>>> import numpy as np
>>> import numpy.linalg as la
>>> np.set_printoptions(suppress=True, linewidth=160)
>>> rnd = lambda a: np.round(a, 1) + 0
>>> arr = np.array([[-4, 8, -28, 0, 36, 8, 16],
...     [5, -10, 35, 0, -45, -10, -20],
...     [0, 0, 0, 0, 0, 0, 0],
...     [5, -10, 35, 0, -45, -10, -20],
...     [-1, 2, -7, 0, 9, 2, 4],
...     [-2, 4, -14, 0, 18, 4, 8],
...     [-1, 2, -7, 0, 9, 2, 4],
...     [-3, 6, -21, 0, 27, 6, 12],
...     [-4, 8, -28, 0, 36, 8, 16]])
>>> arr
array([[ -4,   8, -28,   0,  36,   8,  16],
       [  5, -10,  35,   0, -45, -10, -20],
       [  0,   0,   0,   0,   0,   0,   0],
       [  5, -10,  35,   0, -45, -10, -20],
       [ -1,   2,  -7,   0,   9,   2,   4],
       [ -2,   4, -14,   0,  18,   4,   8],
       [ -1,   2,  -7,   0,   9,   2,   4],
       [ -3,   6, -21,   0,  27,   6,  12],
       [ -4,   8, -28,   0,  36,   8,  16]])
>>> W1 = np.array([[-3, 3, 3, -1, 3, -3],
...     [0, 2, 2, -3, -3, 0],
...     [-2, 1, -3, -3, -2, 0],
...     [3, 2, -3, 1, 1, -3],
...     [0, -1, -1, 3, -3, 0],
...     [0, 2, 0, 3, 1, 2],
...     [-1, 2, 3, 2, 1, -1]])
>>> b = np.array([1, 0, 0, 1, 0, 2])
>>> H = np.maximum(arr @ W1 + b, 0)
>>> H
array([[ 53,   0, 100, 229,   0,  14],
       [  0,  15,   0,   0,  80,   0],
       [  1,   0,   0,   1,   0,   2],
       [  0,  15,   0,   0,  80,   0],
       [ 14,   0,  25,  58,   0,   5],
       [ 27,   0,  50, 115,   0,   8],
       [ 14,   0,  25,  58,   0,   5],
       [ 40,   0,  75, 172,   0,  11],
       [ 53,   0, 100, 229,   0,  14]])
>>> Z = np.array([[1, 3, -2],
...     [-1, 2, -2],
...     [1, 2, 0],
...     [3, -1, 2],
...     [2, 3, 3],
...     [2, -2, -2]])
>>> (H @ Z).round(6).argmax(axis=1)
array([0, 1, 0, 1, 0, 0, 0, 0, 0])
>>> W1 @ Z
array([[ -6,  19,  13],
       [-15,   2, -19],
       [-19, -13, -10],
       [ -3,  15,   1],
       [  3, -16,  -1],
       [ 13,   0,   1],
       [  6,  10,   7]])
